$ python -q
>>> import numpy as np
>>> from numpy import linalg as LA
>>> np.set_printoptions(suppress=True, linewidth=140)
>>> rd = lambda a: np.round(a, 2) + 0
>>> E = np.load("case3.npy")
>>> E
array([[-1.05, -1.94, -0.98,  2.04],
       [-0.98, -2.12, -1.02,  1.88],
       [-0.92, -1.9 , -1.07,  1.74],
       [-1.12, -2.1 , -1.03,  2.05],
       [-0.95, -1.94, -0.99,  1.91],
       [-0.99, -1.95, -1.  ,  1.99],
       [-1.03, -1.93, -0.95,  2.02],
       [-1.21, -2.04, -0.96,  2.15],
       [-1.07, -1.94, -1.1 ,  2.01],
       [-1.13, -2.09, -1.05,  1.91],
       [-1.02, -2.04, -1.18,  2.11],
       [-1.02, -2.19, -1.04,  1.8 ],
       [-0.99, -1.92, -1.  ,  2.12],
       [-0.94, -2.02, -0.96,  2.06],
       [-1.05, -2.06, -1.22,  1.93],
       [-1.1 , -2.01, -1.09,  1.97],
       [-1.  , -2.24, -1.06,  1.95],
       [-0.97, -2.02, -0.99,  2.  ],
       [-0.94, -1.77, -0.97,  1.91],
       [ 1.03,  0.06, -0.9 , -1.11],
       [ 0.99, -0.01, -1.12, -1.08],
       [ 0.93, -0.01, -1.02, -0.91],
       [ 1.01, -0.03, -1.08, -0.99],
       [ 1.  ,  0.11, -0.82, -1.04],
       [ 1.12,  0.13, -1.11, -0.94],
       [ 1.07, -0.06, -0.99, -0.97],
       [ 0.94,  0.05, -1.09, -0.98],
       [ 0.95, -0.16, -1.22, -0.96],
       [ 0.98,  0.08, -0.97, -1.16],
       [ 1.  , -0.02, -0.79, -0.93],
       [ 0.98, -0.21, -0.86, -0.96],
       [ 1.25, -0.01, -1.04, -1.06],
       [ 0.86, -0.03, -0.88, -0.97],
       [ 0.94,  0.12, -0.87, -1.06],
       [ 0.94,  0.  , -1.19, -1.05],
       [ 0.95,  0.14, -1.11, -1.02],
       [ 1.09,  0.05, -1.09, -1.13],
       [ 0.84, -0.04, -0.92, -0.97]])
>>> x = np.array([2, -2, 3, 2])
>>> target = E @ x
>>> rd(LA.solve(E.T @ E, E.T @ target))
array([ 2., -2.,  3.,  2.])
>>> rng = np.random.default_rng(714130)
>>> target = target + 0.3 * rng.normal(size=38)
>>> rd(target)
array([ 3.06,  3.08,  2.33,  2.92,  2.87,  3.1 ,  3.12,  3.15,  2.88,  3.02,  3.24,  2.31,  2.55,  3.67,  1.99,  2.52,  2.82,  3.39,  2.11,
       -3.06, -3.28, -2.83, -3.17, -2.73, -3.42, -2.64, -3.12, -3.43, -3.47, -2.41, -2.32, -2.31, -3.34, -2.99, -3.72, -3.7 , -3.66, -3.41])
>>> coef, *_ = LA.lstsq(E, target)
>>> rd(LA.norm(target - E @ coef))
np.float64(1.63)
>>> rd(E.T @ (target - E @ coef))
array([0., 0., 0., 0.])
>>> [round(float(LA.norm(LA.solve(E.T @ E + lam * np.eye(4), E.T @ target))), 2) for lam in (0, 1, 10, 100)]
[4.37, 1.91, 1.58, 0.86]
>>> K = np.loadtxt("block1.csv", delimiter=",")
>>> K
array([[-0.7, -0.7,  0.5, -0.5,  0. ,  0.8,  0.5,  1.3, -0.7, -2.3],
       [ 0.4, -0.2,  1.9,  0. ,  0.6, -0.4, -0.7, -0.1, -0.2, -0.5],
       [-1.5, -0.1,  1. ,  1.5, -0.3, -1.6, -1.4,  0.4, -1.3, -1.1],
       [ 0.8, -0.8,  0.4,  0.2, -1. , -1.1,  0.6,  1.6, -0.1, -0.3],
       [-0.9,  1.8,  0.1,  1. , -0.2, -1.2,  0.6, -2.3,  0.5,  2.2],
       [ 1.2, -0.4, -1.3, -0.3, -1.4, -0.1,  0.8,  1.7,  0.8,  0.5],
       [-0.1, -0.3, -0.8,  1.2, -1.6, -1.2,  0.7, -0.2,  0.6,  0. ],
       [-2.7, -0.5,  0.7,  1.3,  0.5,  0. , -0.5, -0.5,  1.7, -1.1],
       [ 2. , -0.5,  0.2,  1.4,  0. , -1.5, -0.2, -0.5,  0.1, -0.8]])
>>> rd(np.diff(K, axis=0))
array([[ 1.1,  0.5,  1.4,  0.5,  0.6, -1.2, -1.2, -1.4,  0.5,  1.8],
       [-1.9,  0.1, -0.9,  1.5, -0.9, -1.2, -0.7,  0.5, -1.1, -0.6],
       [ 2.3, -0.7, -0.6, -1.3, -0.7,  0.5,  2. ,  1.2,  1.2,  0.8],
       [-1.7,  2.6, -0.3,  0.8,  0.8, -0.1,  0. , -3.9,  0.6,  2.5],
       [ 2.1, -2.2, -1.4, -1.3, -1.2,  1.1,  0.2,  4. ,  0.3, -1.7],
       [-1.3,  0.1,  0.5,  1.5, -0.2, -1.1, -0.1, -1.9, -0.2, -0.5],
       [-2.6, -0.2,  1.5,  0.1,  2.1,  1.2, -1.2, -0.3,  1.1, -1.1],
       [ 4.7,  0. , -0.5,  0.1, -0.5, -1.5,  0.3,  0. , -1.6,  0.3]])
>>> K.shape
(9, 10)
>>> rd(K.sum(axis=1))
array([-1.8,  0.8, -4.4,  0.3,  1.6,  1.5, -1.7, -1.1,  0.2])
>>> rd(K.mean(axis=0))
array([-0.17, -0.19,  0.3 ,  0.64, -0.38, -0.7 ,  0.04,  0.16,  0.16, -0.38])
>>> def softmax(z):
...     e = np.exp(z - z.max(axis=-1, keepdims=True))
...     return e / e.sum(axis=-1, keepdims=True)
... 
>>> rd(softmax(K[5]))
array([0.19, 0.04, 0.02, 0.04, 0.01, 0.05, 0.13, 0.31, 0.13, 0.09])
>>> rd(softmax(K[5] + 2))
array([0.19, 0.04, 0.02, 0.04, 0.01, 0.05, 0.13, 0.31, 0.13, 0.09])
>>> att = K @ K.T / np.sqrt(10)
>>> rd(softmax(att + np.triu(np.full(att.shape, -np.inf), 1)))
array([[1.  , 0.  , 0.  , 0.  , 0.  , 0.  , 0.  , 0.  , 0.  ],
       [0.23, 0.77, 0.  , 0.  , 0.  , 0.  , 0.  , 0.  , 0.  ],
       [0.04, 0.04, 0.92, 0.  , 0.  , 0.  , 0.  , 0.  , 0.  ],
       [0.16, 0.09, 0.13, 0.62, 0.  , 0.  , 0.  , 0.  , 0.  ],
       [0.  , 0.  , 0.  , 0.  , 0.99, 0.  , 0.  , 0.  , 0.  ],
       [0.03, 0.01, 0.01, 0.18, 0.01, 0.76, 0.  , 0.  , 0.  ],
       [0.03, 0.02, 0.08, 0.12, 0.15, 0.15, 0.44, 0.  , 0.  ],
       [0.02, 0.01, 0.06, 0.  , 0.02, 0.  , 0.01, 0.87, 0.  ],
       [0.02, 0.07, 0.07, 0.09, 0.03, 0.04, 0.09, 0.02, 0.6 ]])
>>> softmax(att).round(6).argmax(axis=1)
array([0, 1, 2, 3, 4, 5, 6, 7, 8])
>>> rd(softmax(att))
array([[0.69, 0.05, 0.08, 0.06, 0.  , 0.03, 0.02, 0.06, 0.02],
       [0.1 , 0.32, 0.19, 0.08, 0.04, 0.02, 0.03, 0.09, 0.14],
       [0.03, 0.04, 0.77, 0.02, 0.01, 0.  , 0.02, 0.08, 0.03],
       [0.09, 0.05, 0.07, 0.34, 0.01, 0.21, 0.11, 0.02, 0.12],
       [0.  , 0.  , 0.  , 0.  , 0.97, 0.  , 0.01, 0.01, 0.  ],
       [0.03, 0.01, 0.01, 0.15, 0.01, 0.65, 0.1 , 0.01, 0.04],
       [0.02, 0.02, 0.07, 0.1 , 0.12, 0.13, 0.37, 0.06, 0.11],
       [0.02, 0.01, 0.06, 0.  , 0.02, 0.  , 0.01, 0.87, 0.  ],
       [0.02, 0.07, 0.07, 0.09, 0.03, 0.04, 0.09, 0.02, 0.6 ]])
